>>> import numpy as np
>>> import numpy.linalg as la
>>> np.set_printoptions(suppress=True, linewidth=140)
>>> def tidy(a):
...     return np.round(a, 2) + 0
... 
>>> J = np.load("dump.npy")
>>> tidy(J)
array([[ 1.  , -0.03,  0.03],
       [-0.03,  0.48,  0.5 ],
       [ 0.03,  0.5 ,  0.52]])
>>> left, sigma, Vt = la.svd(J)
>>> vecs = Vt[:(sigma > 1e-8).sum()]
>>> rng = np.random.default_rng(33247)
>>> x = J[1] + -3 * J[0] + rng.integers(2) * np.eye(3)[2]
>>> tidy(x)
array([-3.02,  0.57,  1.41])
>>> tidy(np.diag(vecs.T @ vecs))
array([1.  , 0.48, 0.52])
>>> tidy(vecs.T @ vecs)
array([[ 1.  , -0.03,  0.03],
       [-0.03,  0.48,  0.5 ],
       [ 0.03,  0.5 ,  0.52]])
>>> feats = np.load("case7.npy")
>>> feats
array([[ 3,  3, -9],
       [ 3,  1, -3],
       [ 3,  2, -6]])
>>> t3 = np.stack([feats, -2 * feats, feats[::-1]])
>>> tidy(la.norm(t3, axis=(1, 2)))
array([12.92, 25.85, 12.92])
>>> np.einsum("bij,cij->bc", t3, t3)
array([[ 167, -334,  157],
       [-334,  668, -314],
       [ 157, -314,  167]])
>>> la.lstsq(feats[:-1].T, feats[-1])[2]
np.int32(2)
>>> tidy(np.trace(la.pinv(feats) @ feats))
np.float64(2.0)
>>> np.allclose(feats[:-1].T @ la.lstsq(feats[:-1].T, feats[-1])[0], feats[-1])
True
>>> np.unique(feats.round(6), axis=0).shape
(3, 3)
>>> np.abs(np.diag(la.qr(feats)[1])) > 1e-9
array([ True,  True, False])
>>> tidy(feats @ la.pinv(feats) @ feats)
array([[ 3.,  3., -9.],
       [ 3.,  1., -3.],
       [ 3.,  2., -6.]])
